$ ipython --no-banner

In [1]: import numpy as np

In [2]: import numpy.linalg as la

In [3]: np.set_printoptions(precision=3, suppress=True, linewidth=100, floatmode="fixed")

In [4]: X = np.array([[-2.0, 3.0, 1.0], [0.0, 1.0, 2.0], [0.0, 0.0, 0.0]])

In [5]: # triangular, det is the product of the diagonal

In [6]: A2 = np.array([[3, -2], [1, -2]])

In [7]: Z = np.kron(A2, X)

In [8]: Z
Out[8]: 
array([[-6.000,  9.000,  3.000,  4.000, -6.000, -2.000],
       [ 0.000,  3.000,  6.000, -0.000, -2.000, -4.000],
       [ 0.000,  0.000,  0.000, -0.000, -0.000, -0.000],
       [-2.000,  3.000,  1.000,  4.000, -6.000, -2.000],
       [ 0.000,  1.000,  2.000, -0.000, -2.000, -4.000],
       [ 0.000,  0.000,  0.000, -0.000, -0.000, -0.000]])

In [9]: la.matrix_rank(Z)
Out[9]: np.int64(4)

In [10]: mat = np.load("run2.npy")

In [11]: mat
Out[11]: 
array([[0.200, 0.000, 0.250, 0.000, 0.200, 0.000, 0.100, 0.250],
       [0.167, 0.200, 0.033, 0.133, 0.133, 0.133, 0.133, 0.067],
       [0.100, 0.200, 0.050, 0.100, 0.000, 0.150, 0.250, 0.150],
       [0.182, 0.182, 0.000, 0.045, 0.136, 0.182, 0.136, 0.136],
       [0.048, 0.048, 0.238, 0.048, 0.238, 0.095, 0.143, 0.143],
       [0.036, 0.036, 0.143, 0.107, 0.179, 0.214, 0.107, 0.179],
       [0.167, 0.125, 0.167, 0.042, 0.042, 0.167, 0.250, 0.042],
       [0.000, 0.208, 0.208, 0.042, 0.125, 0.167, 0.125, 0.125]])

In [12]: # a transition matrix

In [13]: r0 = np.array([-3, -3, -3, -2, 3, 0, -3, 1])

In [14]: A2 = mat + np.outer(r0, np.eye(8)[2])

In [15]: round(la.det(A2) / la.det(mat), 3), round(float(1 + la.solve(mat, r0)[2]), 3)
Out[15]: (np.float64(-9.202), -9.202)

In [16]: A = np.load("data.npy")

In [17]: A
Out[17]: 
array([[-3,  3, -1, -2,  2, -3],
       [-2, -1,  0,  3,  1,  3],
       [-3, -1,  3, -3,  1,  0],
       [ 0, -2,  2, -1,  2, -3],
       [ 1, -2,  2,  1,  3,  3],
       [-3, -1,  3, -3,  1,  0]])

In [18]: # rank 5

In [19]: U, s, Vh = la.svd(A)

In [20]: evecs = Vh[:(s > 1e-8).sum()]

In [21]: rng = np.random.default_rng(33412)

In [22]: vec = A[5] + 5 * A[0] + rng.integers(2) * np.eye(6)[1]

In [23]: vec
Out[23]: array([-18.000,  15.000,  -2.000, -13.000,  11.000, -15.000])

In [24]: np.allclose(evecs.T @ evecs @ vec, vec)
Out[24]: False

In [25]: W1 = np.array([[-1, 1, 1, -1, -2],
    ...:     [-2, -1, 0, 2, 0],
    ...:     [-1, 0, 0, 1, -1],
    ...:     [1, 2, 1, -1, 0],
    ...:     [1, -2, 1, 0, 0],
    ...:     [2, 0, 2, 0, -1]])

In [26]: b = np.array([0, 1, 1, 0, 1])

In [27]: act = np.maximum(A @ W1 + b, 0)

In [28]: act
Out[28]: 
array([[ 0,  0,  0, 10, 11],
       [14,  4,  9,  0,  2],
       [ 0,  0,  0,  7,  4],
       [ 0,  0,  0,  0,  2],
       [11,  0, 12,  0,  0],
       [ 0,  0,  0,  7,  4]])

In [29]: la.matrix_rank(act)
Out[29]: np.int64(4)

In [30]: Z = np.array([[1, 2], [2, 0], [3, 1], [1, 1], [3, 2]])

In [31]: (act @ Z).round(6).argmax(axis=1)
Out[31]: array([0, 0, 0, 0, 0, 0])

In [32]: np.abs(np.diag(la.qr(act)[1])) > 1e-9
Out[32]: array([ True,  True, False,  True,  True])

In [33]: np.unique(act.round(6), axis=0).shape
Out[33]: (5, 5)

In [34]: np.argsort(-la.norm(A, axis=0).round(6), kind="stable")[:3]
Out[34]: array([5, 3, 0])

In [35]: [round(float(x), 3) for x in la.svd(A, compute_uv=False)[:3]]
Out[35]: [8.66, 7.349, 4.63]

In [36]: round(float(la.norm(A, 2) / la.norm(A)), 3)
Out[36]: 0.668

In [37]: la.matrix_rank(A, rtol=0.1)
Out[37]: np.int64(5)

In [38]: lab = rng.permutation(6)

In [39]: lab
Out[39]: array([4, 5, 2, 0, 3, 1])

In [40]: A2 = A[lab][:, lab]

In [41]: np.allclose(A2, A)
Out[41]: False

In [42]: np.trace(A2)
Out[42]: np.int64(1)

In [43]: np.round(np.sort(np.abs(la.eigvals(A2))), 3) + 0
Out[43]: array([0.000, 3.395, 3.395, 4.389, 4.389, 6.045])

In [44]: J = np.load("w.npy")

In [45]: J
Out[45]: 
array([[ 6, -8,  2,  0,  9, -8,  0,  9,  3],
       [ 0, -8, -9,  1,  7,  5,  9,  8, -7],
       [ 0,  0,  0,  7, -9, -7,  5, -6,  8],
       [ 0,  0,  0, -2,  1,  5,  4, -5, -5],
       [ 0,  0,  0,  0, -1,  1, -6, -4,  2],
       [ 0,  0,  0,  0,  0,  2, -8,  2,  7],
       [ 0,  0,  0,  0,  0,  0,  1,  5, -7],
       [ 0,  0,  0,  0,  0,  0,  0, -4, -7],
       [ 0,  0,  0,  0,  0,  0,  0,  0, -9]])

In [46]: # triangular: eigenvalues sit on the diagonal

In [47]: U, s, Vh = la.svd(J)

In [48]: np.argmax(s[:-1] / (s[1:] + 1e-6)) + 1
Out[48]: np.int64(8)

In [49]: A2 = U[:, :8] @ np.diag(s[:8]) @ Vh[:8]

In [50]: la.matrix_rank(A2)
Out[50]: np.int64(8)

In [51]: round(float(np.abs(J - A2).max()), 3)
Out[51]: 0.0

In [52]: np.round(la.norm(J - A2, 2), 3), round(s[8], 3)
Out[52]: (np.float64(0.0), np.float64(0.0))

In [53]: K = np.loadtxt("layer3.csv", delimiter=",")

In [54]: K
Out[54]: 
array([[-2.035,  1.959,  2.265,  0.392, -0.277, -0.057,  1.800],
       [ 1.134,  2.729,  5.028,  1.903,  0.087,  4.006,  4.961],
       [-2.048,  1.560,  2.092, -0.680, -0.070, -0.432,  2.254],
       [ 4.307,  1.973,  5.002,  3.161, -0.290,  6.387,  4.560],
       [-4.219,  0.208, -1.897, -1.648,  0.542, -4.446, -2.438],
       [-7.167, -3.094, -8.221, -4.854, -0.236, -9.638, -8.128],
       [ 6.853,  3.148,  8.466,  5.596, -0.255,  9.693,  7.816],
       [ 6.154,  0.216,  2.910,  2.615,  0.453,  6.464,  3.433]])

In [55]: A2 = np.c_[K[:, :2] @ np.array([[-5, 5], [-2, -5]]), np.array([3, -1, -3, -3, 1, -3, 3, 2])]

In [56]: A2
Out[56]: 
array([[  6.257, -19.970,   3.000],
       [-11.128,  -7.975,  -1.000],
       [  7.120, -18.040,  -3.000],
       [-25.481,  11.670,  -3.000],
       [ 20.679, -22.135,   1.000],
       [ 42.023, -20.365,  -3.000],
       [-40.561,  18.525,   3.000],
       [-31.202,  29.690,   2.000]])

In [57]: la.matrix_rank(A2)
Out[57]: np.int64(3)

In [58]: la.matrix_rank(np.c_[K, A2])
Out[58]: np.int64(8)

In [59]: la.norm(la.qr(K)[0].T @ A2, axis=0) ** 2 / ((A2 ** 2).sum(axis=0) + 1e-12)
Out[59]: array([1.000, 1.000, 0.848])

In [60]: vec = np.array([3, 0, 0, -2, 3, -2, -3])

In [61]: K @ vec
Out[61]: array([-13.006, -23.038, -10.892, -20.725,   8.471,  31.159, -34.232,  -8.636])

In [62]: (K * vec).sum(axis=1)
Out[62]: array([-13.006, -23.038, -10.892, -20.725,   8.471,  31.159, -34.232,  -8.636])

In [63]: np.einsum("ij,j->i", K, vec)
Out[63]: array([-13.006, -23.038, -10.892, -20.725,   8.471,  31.159, -34.232,  -8.636])

In [64]: np.sign((K @ vec).round(6))
Out[64]: array([-1.000, -1.000, -1.000, -1.000,  1.000,  1.000, -1.000, -1.000])

In [65]: lab = rng.permutation(7)

In [66]: A2 = K[:, lab] * rng.choice([-1, 1], 7)

In [67]: A2
Out[67]: 
array([[-1.800, -0.277,  0.057, -0.392,  2.265, -2.035,  1.959],
       [-4.961,  0.087, -4.006, -1.903,  5.028,  1.134,  2.729],
       [-2.254, -0.070,  0.432,  0.680,  2.092, -2.048,  1.560],
       [-4.560, -0.290, -6.387, -3.161,  5.002,  4.307,  1.973],
       [ 2.438,  0.542,  4.446,  1.648, -1.897, -4.219,  0.208],
       [ 8.128, -0.236,  9.638,  4.854, -8.221, -7.167, -3.094],
       [-7.816, -0.255, -9.693, -5.596,  8.466,  6.853,  3.148],
       [-3.433,  0.453, -6.464, -2.615,  2.910,  6.154,  0.216]])

In [68]: U, _, Vh = la.svd(K.T @ A2)

In [69]: lab
Out[69]: array([6, 4, 5, 3, 2, 0, 1])

In [70]: np.round(la.lstsq(K, A2)[0], 3) + 0
Out[70]: 
array([[ 0.000,  0.000,  0.000,  0.000,  0.000,  1.000,  0.000],
       [ 0.000,  0.000,  0.000,  0.000,  0.000,  0.000,  1.000],
       [ 0.000,  0.000,  0.000,  0.000,  1.000,  0.000,  0.000],
       [ 0.000,  0.000,  0.000, -1.000,  0.000,  0.000,  0.000],
       [ 0.000,  1.000,  0.000,  0.000,  0.000,  0.000,  0.000],
       [ 0.000,  0.000, -1.000,  0.000,  0.000,  0.000,  0.000],
       [-1.000,  0.000,  0.000,  0.000,  0.000,  0.000,  0.000]])

In [71]: vec = np.array([1, 0, 1, 1, 0, 2, 1])

In [72]: rhs = K @ vec

In [73]: np.round(la.solve(K.T @ K, K.T @ rhs), 3) + 0
Out[73]: array([1.000, 0.000, 1.000, 1.000, 0.000, 2.000, 1.000])

In [74]: rhs
Out[74]: array([  2.308,  21.038,   0.754,  29.804, -19.094, -47.646,  48.117,  28.040])

In [75]: np.round(la.pinv(K) @ K, 3) + 0
Out[75]: 
array([[1.000, 0.000, 0.000, 0.000, 0.000, 0.000, 0.000],
       [0.000, 1.000, 0.000, 0.000, 0.000, 0.000, 0.000],
       [0.000, 0.000, 1.000, 0.000, 0.000, 0.000, 0.000],
       [0.000, 0.000, 0.000, 1.000, 0.000, 0.000, 0.000],
       [0.000, 0.000, 0.000, 0.000, 1.000, 0.000, 0.000],
       [0.000, 0.000, 0.000, 0.000, 0.000, 1.000, 0.000],
       [0.000, 0.000, 0.000, 0.000, 0.000, 0.000, 1.000]])

In [76]: try:
    ...:     la.solve(K, rhs)
    ...: except la.LinAlgError as e:
    ...:     print(e)
    ...: 
Last 2 dimensions of the array must be square

In [77]: rhs = rhs + 0.3 * rng.normal(size=8)

In [78]: rhs
Out[78]: array([  2.746,  20.932,   1.008,  30.142, -19.267, -47.424,  48.122,  28.098])

In [79]: b, *_ = la.lstsq(K, rhs)

In [80]: [round(float(la.norm(la.solve(K.T @ K + lam * np.eye(7), K.T @ rhs))), 2) for lam in (0, 1, 10, 100)]
Out[80]: [2.98, 2.77, 2.72, 2.47]

In [81]: np.round(la.norm(rhs - K @ b), 3)
Out[81]: np.float64(0.398)

In [82]: np.round(K.T @ (rhs - K @ b), 3) + 0
Out[82]: array([0.000, 0.000, 0.000, 0.000, 0.000, 0.000, 0.000])

In [83]: T = np.stack([K, -3 * K, K[::-1]])

In [84]: np.einsum("bij,cij->bc", T, T)
Out[84]: 
array([[ 1013.979, -3041.936,   116.093],
       [-3041.936,  9125.808,  -348.278],
       [  116.093,  -348.278,  1013.979]])

In [85]: T.shape
Out[85]: (3, 8, 7)

In [86]: (T @ K.T).shape
Out[86]: (3, 8, 8)

In [87]: la.norm(T, axis=(1, 2))
Out[87]: array([31.843, 95.529, 31.843])

In [88]: la.matrix_rank(T)
Out[88]: array([7, 7, 7])

In [89]: arr = np.array([[1, 0, 0, 0, 0, 0, 0, 0],
    ...:     [0, 0, 0, 0, 0, 0, 1, 0],
    ...:     [0, 0, 0, 0, 0, 1, 0, 0],
    ...:     [0, 0, 0, 0, 0, 0, 0, 1],
    ...:     [0, 0, 0, 0, 1, 0, 0, 0],
    ...:     [0, 1, 0, 0, 0, 0, 0, 0],
    ...:     [0, 0, 1, 0, 0, 0, 0, 0],
    ...:     [0, 0, 0, 1, 0, 0, 0, 0]])

In [90]: vec = np.array([2, 2, 2, 0, 3, 3, 3, -1])

In [91]: rhs = arr @ vec

In [92]: rhs
Out[92]: array([ 2,  3,  3, -1,  3,  2,  2,  0])

In [93]: la.solve(arr, rhs)
Out[93]: array([ 2.000,  2.000,  2.000,  0.000,  3.000,  3.000,  3.000, -1.000])

In [94]: lab = rng.permutation(8)

In [95]: lab
Out[95]: array([3, 1, 2, 6, 5, 7, 0, 4])

In [96]: A2 = arr[lab][:, lab]

In [97]: round(la.det(A2), 3), np.round(la.det(arr[lab]), 3)
Out[97]: (np.float64(1.0), np.float64(1.0))

In [98]: np.allclose(A2, arr)
Out[98]: False

In [99]: np.sort(np.abs(la.eigvals(A2)))
Out[99]: array([1.000, 1.000, 1.000, 1.000, 1.000, 1.000, 1.000, 1.000])

In [100]: np.trace(A2)
Out[100]: np.int64(2)

In [101]: np.abs(np.diag(la.qr(A)[1])) > 1e-9
Out[101]: array([ True,  True,  True,  True,  True, False])

In [102]: np.allclose(A[:-1].T @ la.lstsq(A[:-1].T, A[-1])[0], A[-1])
Out[102]: True

In [103]: E = np.load("x.npy")

In [104]: E
Out[104]: 
array([[  6.000,   0.000,  -5.000,  -2.000,   4.000,  -2.000],
       [  0.000,   5.000,   0.000,   0.000,   0.000,   0.000],
       [ -5.000,   0.000,  30.000,  10.000, -20.000,  10.000],
       [ -2.000,   0.000,  10.000,   9.000,  -8.000,   4.000],
       [  4.000,   0.000, -20.000,  -8.000,  21.000,  -8.000],
       [ -2.000,   0.000,  10.000,   4.000,  -8.000,   9.000]])

In [105]: round(la.det(E), 3)
Out[105]: np.float64(171875.0)

In [106]: np.trace(E)
Out[106]: np.float64(80.0)

In [107]: T = np.stack([E, 4 * E, E[::-1]])

In [108]: la.matrix_rank(T)
Out[108]: array([6, 6, 6])

In [109]: la.norm(T, axis=(1, 2))
Out[109]: array([ 56.125, 224.499,  56.125])

In [110]: data = np.eye(10, dtype=int)[rng.permutation(10)] * np.array([-2, 0, 1, -4, 0, -4, -4, 2, 4, -5])

In [111]: data
Out[111]: 
array([[ 0,  0,  0,  0,  0, -4,  0,  0,  0,  0],
       [-2,  0,  0,  0,  0,  0,  0,  0,  0,  0],
       [ 0,  0,  0, -4,  0,  0,  0,  0,  0,  0],
       [ 0,  0,  1,  0,  0,  0,  0,  0,  0,  0],
       [ 0,  0,  0,  0,  0,  0,  0,  0,  0,  0],
       [ 0,  0,  0,  0,  0,  0,  0,  0,  0,  0],
       [ 0,  0,  0,  0,  0,  0,  0,  0,  4,  0],
       [ 0,  0,  0,  0,  0,  0,  0,  0,  0, -5],
       [ 0,  0,  0,  0,  0,  0, -4,  0,  0,  0],
       [ 0,  0,  0,  0,  0,  0,  0,  2,  0,  0]])

In [112]: np.round(np.trace(la.pinv(data) @ data), 3)
Out[112]: np.float64(8.0)

In [113]: np.abs(np.diag(la.qr(data)[1])) > 1e-9
Out[113]: array([ True, False,  True,  True, False, False,  True,  True,  True,  True])

In [114]: la.lstsq(data[:-1].T, data[-1])[2]
Out[114]: np.int32(7)

In [115]: data @ la.pinv(data) @ data
Out[115]: 
array([[ 0.000,  0.000,  0.000,  0.000,  0.000, -4.000,  0.000,  0.000,  0.000,  0.000],
       [-2.000,  0.000,  0.000,  0.000,  0.000,  0.000,  0.000,  0.000,  0.000,  0.000],
       [ 0.000,  0.000,  0.000, -4.000,  0.000,  0.000,  0.000,  0.000,  0.000,  0.000],
       [ 0.000,  0.000,  1.000,  0.000,  0.000,  0.000,  0.000,  0.000,  0.000,  0.000],
       [ 0.000,  0.000,  0.000,  0.000,  0.000,  0.000,  0.000,  0.000,  0.000,  0.000],
       [ 0.000,  0.000,  0.000,  0.000,  0.000,  0.000,  0.000,  0.000,  0.000,  0.000],
       [ 0.000,  0.000,  0.000,  0.000,  0.000,  0.000,  0.000,  0.000,  4.000,  0.000],
       [ 0.000,  0.000,  0.000,  0.000,  0.000,  0.000,  0.000,  0.000,  0.000, -5.000],
       [ 0.000,  0.000,  0.000,  0.000,  0.000,  0.000, -4.000,  0.000,  0.000,  0.000],
       [ 0.000,  0.000,  0.000,  0.000,  0.000,  0.000,  0.000,  2.000,  0.000,  0.000]])
